$ ipython --no-banner

In [1]: import numpy as np

In [2]: np.set_printoptions(suppress=True, linewidth=160)

In [3]: W2 = np.sign(np.array([[3, 8, 4, 1], [7, 1, 9, 3], [2, 4, 5, 9], [8, 0, 8, 0]]))

In [4]: other = (np.tril(W2, -1) + np.eye(4)) @ (np.triu(W2, 1) + np.eye(4))

In [5]: evals = np.array([3, 1, 2, 3])

In [6]: m1 = np.rint(other * evals @ np.linalg.inv(other)) + 0

In [7]: m1
Out[7]: 
array([[ 4., -2.,  0.,  1.],
       [ 2., -1.,  0.,  2.],
       [ 1., -2.,  1.,  3.],
       [ 0.,  0., -2.,  5.]])

In [8]: rng = np.random.default_rng(736959)

In [9]: z = rng.permutation(4)

In [10]: z
Out[10]: array([1, 0, 2, 3])

In [11]: other = m1[z][:, z]

In [12]: np.round(np.linalg.det(other), 2), np.round(np.linalg.det(m1[z]), 2)
Out[12]: (np.float64(18.0), np.float64(-18.0))

In [13]: np.diag(other)
Out[13]: array([-1.,  4.,  1.,  5.])

In [14]: mat = rng.normal(size=(10, 5)) + 10 * np.array([4, 3, 0, 1, 4])

In [15]: mat.round(2)
Out[15]: 
array([[39.62, 29.9 ,  1.02, 11.54, 39.99],
       [38.82, 30.85,  0.27,  8.17, 38.97],
       [39.95, 29.4 ,  0.67, 10.14, 40.5 ],
       [39.03, 30.25, -1.23, 11.99, 38.67],
       [41.08, 28.83, -1.  , 10.08, 39.11],
       [39.97, 29.77,  1.45, 10.21, 39.98],
       [40.45, 29.45,  1.36, 10.4 , 41.04],
       [39.86, 29.83, -0.4 ,  8.12, 39.19],
       [39.37, 29.35,  0.38,  9.13, 38.01],
       [42.04, 30.08,  0.47,  9.19, 39.02]])

In [16]: z = rng.permutation(5)

In [17]: other = mat[:, z] * rng.choice([-1, 1], 5)

In [18]: other.round(2)
Out[18]: 
array([[  1.02,  29.9 , -39.62,  39.99, -11.54],
       [  0.27,  30.85, -38.82,  38.97,  -8.17],
       [  0.67,  29.4 , -39.95,  40.5 , -10.14],
       [ -1.23,  30.25, -39.03,  38.67, -11.99],
       [ -1.  ,  28.83, -41.08,  39.11, -10.08],
       [  1.45,  29.77, -39.97,  39.98, -10.21],
       [  1.36,  29.45, -40.45,  41.04, -10.4 ],
       [ -0.4 ,  29.83, -39.86,  39.19,  -8.12],
       [  0.38,  29.35, -39.37,  38.01,  -9.13],
       [  0.47,  30.08, -42.04,  39.02,  -9.19]])

In [19]: left, _, Vt = np.linalg.svd(mat.T @ other)

In [20]: np.round(np.linalg.lstsq(mat, other)[0], 2) + 0
Out[20]: 
array([[ 0.,  0., -1.,  0.,  0.],
       [ 0.,  1.,  0.,  0.,  0.],
       [ 1.,  0.,  0.,  0.,  0.],
       [ 0.,  0.,  0.,  0., -1.],
       [ 0.,  0.,  0.,  1.,  0.]])

In [21]: np.round(left @ Vt, 2) + 0
Out[21]: 
array([[ 0.,  0., -1.,  0.,  0.],
       [ 0.,  1.,  0.,  0.,  0.],
       [ 1.,  0.,  0.,  0.,  0.],
       [ 0.,  0.,  0.,  0., -1.],
       [ 0.,  0.,  0.,  1.,  0.]])
